$ python -q
>>> import numpy as np
>>> np.set_printoptions(precision=1, suppress=True, linewidth=100)
>>> J = np.loadtxt("layer19.csv", delimiter=",")
>>> print(J)
[[3. 9. 0. 6. 5.]
 [5. 3. 9. 0. 6.]
 [6. 5. 3. 9. 0.]
 [0. 6. 5. 3. 9.]
 [9. 0. 6. 5. 3.]]
>>> np.fft.fft(J[0])
array([23. +0.j ,  2.5-0.3j, -6.5-8.1j, -6.5+8.1j,  2.5+0.3j])
>>> np.allclose(J @ J.T, J.T @ J)
True
>>> J @ (-1.0) ** np.arange(5)
array([-7., 17., -5.,  5., 13.])
>>> (J @ J)[0]
array([ 99.,  90., 141.,  61., 138.])
>>> x0 = np.array([-5, -5, 6, -8, -8])
>>> a = np.maximum(J @ x0, 0)
>>> a
array([0., 0., 0., 0., 0.])
>>> np.maximum(J @ (3 * x0), 0)
array([0., 0., 0., 0., 0.])
>>> J.T @ a
array([0., 0., 0., 0., 0.])
>>> np.tanh(J @ x0)
array([-1., -1., -1., -1., -1.])
>>> C = np.array([[0, 0, 3, -2, -2],
...     [-2, 1, 2, -3, 0],
...     [0, -2, -1, 0, -3],
...     [-1, -2, -3, 1, 3],
...     [-3, 3, 2, 2, 1]])
>>> rng = np.random.default_rng(61)
>>> K = (rng.random((31, 5)) < 0.25) @ C
>>> K
array([[ 0,  0,  0,  0,  0],
       [-1, -2, -3,  1,  3],
       [-3,  3,  2,  2,  1],
       [-6,  2,  1,  0,  4],
       [-3,  3,  2,  2,  1],
       [-4,  1, -1,  3,  4],
       [-1, -4, -4,  1,  0],
       [-2, -1,  1, -3, -3],
       [ 0,  0,  0,  0,  0],
       [ 0,  0,  0,  0,  0],
       [ 0, -2,  2, -2, -5],
       [ 0,  0,  0,  0,  0],
       [ 0,  0,  3, -2, -2],
       [-4,  1, -1,  3,  4],
       [-2,  1,  5, -5, -2],
       [-2,  1,  2, -3,  0],
       [ 0,  0,  0,  0,  0],
       [-2,  1,  2, -3,  0],
       [-1, -2, -3,  1,  3],
       [-1, -2, -3,  1,  3],
       [ 0, -2, -1,  0, -3],
       [ 0, -2, -1,  0, -3],
       [ 0,  0,  3, -2, -2],
       [-3,  3,  2,  2,  1],
       [-2,  1,  5, -5, -2],
       [-3,  3,  2,  2,  1],
       [-1, -2, -3,  1,  3],
       [-3,  1,  1,  2, -2],
       [-2,  1,  2, -3,  0],
       [ 0, -2, -1,  0, -3],
       [ 0,  0,  3, -2, -2]])
>>> # row 4 repeats row 2
>>> Y = np.array([[1, 1], [0, 3], [-3, -2], [0, -1], [2, -3]])
>>> Y.T @ K.T
array([[  0,  14,  -7,  -1,  -7,   7,  11, -11,   0,   0, -16,   0, -13,   7, -21,  -8,   0,  -8,
         14,  14,  -3,  -3, -13,  -7, -21,  -7,  14, -10,  -8,  -3, -13],
       [  0, -11,  -3, -14,  -3, -14,  -6,   5,   0,   0,   7,   0,   2, -14,   2,   0,   0,   0,
        -11, -11,   5,   5,   2,  -3,   2,  -3, -11,   2,   0,   5,   2]])
>>> np.linalg.matrix_rank(np.vstack([K, Y.T]))
np.int64(5)
